% ipython --no-banner

In [1]: import numpy as np

In [2]: import numpy.linalg as la

In [3]: np.set_printoptions(suppress=True, linewidth=140)

In [4]: J = np.diag(np.array([3, 3, 0, 0, 2, 1, 1, 1, 2, 2, 0]))

In [5]: J
Out[5]: 
array([[3, 0, 0, 0, 0, 0, 0, 0, 0, 0, 0],
       [0, 3, 0, 0, 0, 0, 0, 0, 0, 0, 0],
       [0, 0, 0, 0, 0, 0, 0, 0, 0, 0, 0],
       [0, 0, 0, 0, 0, 0, 0, 0, 0, 0, 0],
       [0, 0, 0, 0, 2, 0, 0, 0, 0, 0, 0],
       [0, 0, 0, 0, 0, 1, 0, 0, 0, 0, 0],
       [0, 0, 0, 0, 0, 0, 1, 0, 0, 0, 0],
       [0, 0, 0, 0, 0, 0, 0, 1, 0, 0, 0],
       [0, 0, 0, 0, 0, 0, 0, 0, 2, 0, 0],
       [0, 0, 0, 0, 0, 0, 0, 0, 0, 2, 0],
       [0, 0, 0, 0, 0, 0, 0, 0, 0, 0, 0]])

In [6]: # triangular: eigenvalues sit on the diagonal

In [7]: J[:, 7] @ J[:, 0]
Out[7]: np.int64(0)

In [8]: J.T @ J
Out[8]: 
array([[9, 0, 0, 0, 0, 0, 0, 0, 0, 0, 0],
       [0, 9, 0, 0, 0, 0, 0, 0, 0, 0, 0],
       [0, 0, 0, 0, 0, 0, 0, 0, 0, 0, 0],
       [0, 0, 0, 0, 0, 0, 0, 0, 0, 0, 0],
       [0, 0, 0, 0, 4, 0, 0, 0, 0, 0, 0],
       [0, 0, 0, 0, 0, 1, 0, 0, 0, 0, 0],
       [0, 0, 0, 0, 0, 0, 1, 0, 0, 0, 0],
       [0, 0, 0, 0, 0, 0, 0, 1, 0, 0, 0],
       [0, 0, 0, 0, 0, 0, 0, 0, 4, 0, 0],
       [0, 0, 0, 0, 0, 0, 0, 0, 0, 4, 0],
       [0, 0, 0, 0, 0, 0, 0, 0, 0, 0, 0]])

In [9]: gram = J.T @ J

In [10]: np.trace(gram), (J ** 2).sum()
Out[10]: (np.int64(33), np.int64(33))

In [11]: np.round(la.eigvalsh(gram)[::-1], 2)
Out[11]: array([9., 9., 4., 4., 4., 1., 1., 1., 0., 0., 0.])

In [12]: np.allclose(gram, gram.T)
Out[12]: True

In [13]: np.round(la.svd(J, compute_uv=False) ** 2, 2)
Out[13]: array([9., 9., 4., 4., 4., 1., 1., 1., 0., 0., 0.])

In [14]: left, sig, Vh = la.svd(J, full_matrices=False)

In [15]: sig
Out[15]: array([3., 3., 2., 2., 2., 1., 1., 1., 0., 0., 0.])

In [16]: np.allclose(left * sig @ Vh, J)
Out[16]: True

In [17]: print(np.round(np.cumsum(sig ** 2) / np.sum(sig ** 2), 2))
[0.27 0.55 0.67 0.79 0.91 0.94 0.97 1.   1.   1.   1.  ]

In [18]: left.shape, sig.shape, Vh.shape
Out[18]: ((11, 11), (11,), (11, 11))

In [19]: np.round(sig / sig[0], 2)
Out[19]: array([1.  , 1.  , 0.67, 0.67, 0.67, 0.33, 0.33, 0.33, 0.  , 0.  , 0.  ])

In [20]: left.T @ left
Out[20]: 
array([[1., 0., 0., 0., 0., 0., 0., 0., 0., 0., 0.],
       [0., 1., 0., 0., 0., 0., 0., 0., 0., 0., 0.],
       [0., 0., 1., 0., 0., 0., 0., 0., 0., 0., 0.],
       [0., 0., 0., 1., 0., 0., 0., 0., 0., 0., 0.],
       [0., 0., 0., 0., 1., 0., 0., 0., 0., 0., 0.],
       [0., 0., 0., 0., 0., 1., 0., 0., 0., 0., 0.],
       [0., 0., 0., 0., 0., 0., 1., 0., 0., 0., 0.],
       [0., 0., 0., 0., 0., 0., 0., 1., 0., 0., 0.],
       [0., 0., 0., 0., 0., 0., 0., 0., 1., 0., 0.],
       [0., 0., 0., 0., 0., 0., 0., 0., 0., 1., 0.],
       [0., 0., 0., 0., 0., 0., 0., 0., 0., 0., 1.]])

In [21]: F = np.load("mat.npy")

In [22]: F
Out[22]: 
array([[-9, -2,  7, -4,  5,  1, -9, -8,  2, -5, -9,  0, -3, -2],
       [-5, -9,  0,  8,  9, -1, -1, -9, -7,  9,  8, -1, -1, -4],
       [-2,  7,  5, -1, -6, -6, -6,  1,  3, -5,  4, -4, -8, -3],
       [-7,  8,  2, -7,  0, -6, -5,  1, -2,  0,  4, -3,  1, -1],
       [-3, -3, -8, -5, -9,  2,  9, -5, -5, -7,  0,  9,  2,  4],
       [-2, -2, -8, -7, -7,  2,  0, -5,  8, -9,  8, -3, -7, -1],
       [ 7, -5, -5, -1,  5,  8, -4,  6, -7,  0,  9,  8, -6,  5],
       [-9,  8,  1,  0,  9, -3, -9,  2,  1,  5,  6, -3,  2, -7],
       [ 0,  9,  6,  4,  5,  3,  3, -4, -9,  3, -7, -2, -7,  8],
       [ 5, -1,  4,  6, -1,  7, -6, -2, -9, -2, -9, -1, -3,  2],
       [-2, -5, -4,  9, -4, -1, -8,  2, -5, -7,  8,  4,  1,  7]])

In [23]: w1 = np.array([[2, 0, -1, -2],
    ...:     [1, -2, -1, 3],
    ...:     [-3, -1, 0, 3],
    ...:     [-3, -3, 1, 3],
    ...:     [0, 2, -2, 1],
    ...:     [1, 2, 2, -3],
    ...:     [0, 0, 2, -1],
    ...:     [-1, -2, 2, 0],
    ...:     [1, 1, -3, 3],
    ...:     [0, 3, 1, 2],
    ...:     [1, -2, -3, -1],
    ...:     [2, 3, -1, -1],
    ...:     [3, 3, 3, -2],
    ...:     [0, -1, 0, 0]])

In [24]: beta = np.array([3, -2, 3, -3])

In [25]: act = np.maximum(F @ w1 + beta, 0)

In [26]: print((act > 0).astype(int))
[[0 1 0 1]
 [0 1 0 1]
 [0 0 0 1]
 [1 0 0 1]
 [1 1 1 0]
 [1 0 0 0]
 [1 1 0 0]
 [0 0 0 1]
 [0 0 1 1]
 [0 0 1 0]
 [0 0 0 0]]

In [27]: np.round((act > 0).mean(axis=0), 2)
Out[27]: array([0.36, 0.36, 0.27, 0.55])

In [28]: C = np.array([[1, -1, -3], [2, -2, 1], [3, 3, 2], [3, 2, 1]])

In [29]: w1 @ C
Out[29]: 
array([[ -7,  -9, -10],
       [  3,   6,  -4],
       [  4,  11,  11],
       [  3,  18,  11],
       [  1,  -8,  -1],
       [  2,  -5,   0],
       [  3,   4,   3],
       [  1,  11,   5],
       [  3,  -6,  -5],
       [ 15,   1,   7],
       [-15,  -8, -12],
       [  2, -13,  -6],
       [ 12,  -4,  -2],
       [ -2,   2,  -1]])

In [30]: def softmax(z):
    ...:     e = np.exp(z - z.max(axis=-1, keepdims=True))
    ...:     return e / e.sum(axis=-1, keepdims=True)
    ...: 

In [31]: np.round(softmax(F[9]), 2) + 0
Out[31]: array([0.09, 0.  , 0.03, 0.24, 0.  , 0.64, 0.  , 0.  , 0.  , 0.  , 0.  , 0.  , 0.  , 0.  ])

In [32]: np.round(softmax(F).sum(axis=1), 2)
Out[32]: array([1., 1., 1., 1., 1., 1., 1., 1., 1., 1., 1.])

In [33]: att = F @ F.T / np.sqrt(14)

In [34]: softmax(att).round(6).argmax(axis=1)
Out[34]: array([ 0,  1,  2,  3,  4,  5,  6,  7,  8,  9, 10])

In [35]: np.round(softmax(att)[9] @ F, 2)
Out[35]: array([ 5., -1.,  4.,  6., -1.,  7., -6., -2., -9., -2., -9., -1., -3.,  2.])

In [36]: out = F / la.norm(F, axis=1, keepdims=True)

In [37]: gram = out @ out.T

In [38]: np.round(np.degrees(np.arccos(np.clip(gram[8, 10], -1, 1))), 2)
Out[38]: np.float64(100.56)

In [39]: np.argwhere(np.triu(np.abs(gram) > 0.95, 1))
Out[39]: array([], shape=(0, 2), dtype=int64)

In [40]: np.round(la.norm(out, axis=1), 2)
Out[40]: array([1., 1., 1., 1., 1., 1., 1., 1., 1., 1., 1.])

In [41]: (gram - 2 * np.eye(11)).round(6).argmax(axis=1)
Out[41]: array([ 9,  7,  3,  7,  5,  2, 10,  3,  9,  8,  6])

In [42]: t3 = F.reshape(11, 2, -1)

In [43]: print(t3.sum(axis=1))
[[-17   0   2 -13   5  -2 -11]
 [-14 -16   9  16   8  -2  -5]
 [ -1  10   0   3 -10 -14  -9]
 [ -6   6   2  -3  -3  -5  -6]
 [ -8  -8 -15  -5   0   4  13]
 [ -7   6 -17   1 -10  -5  -1]
 [ 13 -12  -5   8  13   2   1]
 [ -7   9   6   6   6  -1 -16]
 [ -4   0   9  -3   3  -4  11]
 [  3 -10   2  -3  -2   4  -4]
 [  0 -10 -11  17   0   0  -1]]

In [44]: feats = np.load("dump.npy")

In [45]: feats
Out[45]: 
array([[ 0, -1,  0,  0,  0,  0],
       [ 1,  1,  0,  0,  0,  0],
       [-2,  0,  0,  0,  0,  0],
       [ 0,  0,  0, -1,  0,  0],
       [ 0,  0,  1,  1,  0,  0],
       [ 0,  0, -2,  0,  0,  0],
       [ 0,  0,  0,  0,  0, -1],
       [ 0,  0,  0,  0,  1,  1],
       [ 0,  0,  0,  0, -2,  0]])

In [46]: Q, vecs = la.qr(feats[:, :4])[0], la.qr(feats[:, 4:])[0]

In [47]: sig = la.svd(Q.T @ vecs, compute_uv=False)

In [48]: np.degrees(np.arccos(sig.clip(0, 1)))
Out[48]: array([90., 90.])

In [49]: f = np.array([-2, -2])

In [50]: np.correlate(feats[7], feats[8], "full")
Out[50]: array([ 0,  0,  0,  0,  0, -2, -2,  0,  0,  0,  0])

In [51]: x = np.array([2, 3, 0, 2, 0, 0])

In [52]: print(feats @ (2 * x))
[-6 10 -8 -4  4  0  0  0  0]

In [53]: (feats * x).sum(axis=1)
Out[53]: array([-3,  5, -4, -2,  2,  0,  0,  0,  0])

In [54]: feats @ x
Out[54]: array([-3,  5, -4, -2,  2,  0,  0,  0,  0])

In [55]: X = np.array([[2, 2, 1, 1, 2, 0, 0, 2, 2, 0, 2, 0, 2],
    ...:     [0, 2, 1, 0, 2, 2, 1, 0, 2, 2, 2, 0, 1],
    ...:     [2, 0, 1, 0, 1, 2, 0, 0, 1, 2, 2, 1, 0],
    ...:     [2, 1, 0, 0, 2, 1, 1, 1, 0, 2, 2, 0, 1],
    ...:     [1, 2, 1, 0, 2, 0, 0, 0, 2, 2, 2, 1, 1],
    ...:     [1, 2, 0, 2, 1, 1, 0, 1, 0, 2, 0, 2, 0],
    ...:     [1, 0, 2, 2, 2, 0, 1, 0, 2, 2, 2, 1, 1],
    ...:     [1, 2, 1, 2, 1, 1, 1, 2, 0, 0, 0, 1, 0],
    ...:     [2, 0, 1, 0, 1, 0, 1, 2, 1, 2, 2, 0, 0],
    ...:     [2, 0, 2, 0, 1, 0, 1, 2, 0, 1, 2, 2, 2],
    ...:     [1, 1, 1, 2, 1, 1, 0, 0, 0, 0, 2, 2, 2]])

In [56]: X[-1] = X[0] + 4 * X[1]

In [57]: X
Out[57]: 
array([[ 2,  2,  1,  1,  2,  0,  0,  2,  2,  0,  2,  0,  2],
       [ 0,  2,  1,  0,  2,  2,  1,  0,  2,  2,  2,  0,  1],
       [ 2,  0,  1,  0,  1,  2,  0,  0,  1,  2,  2,  1,  0],
       [ 2,  1,  0,  0,  2,  1,  1,  1,  0,  2,  2,  0,  1],
       [ 1,  2,  1,  0,  2,  0,  0,  0,  2,  2,  2,  1,  1],
       [ 1,  2,  0,  2,  1,  1,  0,  1,  0,  2,  0,  2,  0],
       [ 1,  0,  2,  2,  2,  0,  1,  0,  2,  2,  2,  1,  1],
       [ 1,  2,  1,  2,  1,  1,  1,  2,  0,  0,  0,  1,  0],
       [ 2,  0,  1,  0,  1,  0,  1,  2,  1,  2,  2,  0,  0],
       [ 2,  0,  2,  0,  1,  0,  1,  2,  0,  1,  2,  2,  2],
       [ 2, 10,  5,  1, 10,  8,  4,  2, 10,  8, 10,  0,  6]])

In [58]: # row 10 dominates

In [59]: left, sig, Vh = la.svd(X, full_matrices=False)

In [60]: np.allclose(left * sig @ Vh, X)
Out[60]: True

In [61]: print(np.round(sig / sig[0], 2) + 0)
[1.   0.23 0.16 0.14 0.11 0.08 0.08 0.06 0.05 0.03 0.  ]

In [62]: np.round(Vh @ Vh.T, 2) + 0
Out[62]: 
array([[1., 0., 0., 0., 0., 0., 0., 0., 0., 0., 0.],
       [0., 1., 0., 0., 0., 0., 0., 0., 0., 0., 0.],
       [0., 0., 1., 0., 0., 0., 0., 0., 0., 0., 0.],
       [0., 0., 0., 1., 0., 0., 0., 0., 0., 0., 0.],
       [0., 0., 0., 0., 1., 0., 0., 0., 0., 0., 0.],
       [0., 0., 0., 0., 0., 1., 0., 0., 0., 0., 0.],
       [0., 0., 0., 0., 0., 0., 1., 0., 0., 0., 0.],
       [0., 0., 0., 0., 0., 0., 0., 1., 0., 0., 0.],
       [0., 0., 0., 0., 0., 0., 0., 0., 1., 0., 0.],
       [0., 0., 0., 0., 0., 0., 0., 0., 0., 1., 0.],
       [0., 0., 0., 0., 0., 0., 0., 0., 0., 0., 1.]])

In [63]: np.round(np.sqrt((sig ** 2).sum()), 2), round(la.norm(X), 2)
Out[63]: (np.float64(29.14), np.float64(29.14))

In [64]: np.abs(left[:, 0]).round(6).argmax()
Out[64]: np.int64(10)

In [65]: np.round(np.cumsum(sig ** 2) / np.sum(sig ** 2), 2)
Out[65]: array([0.88, 0.93, 0.95, 0.97, 0.98, 0.99, 0.99, 1.  , 1.  , 1.  , 1.  ])
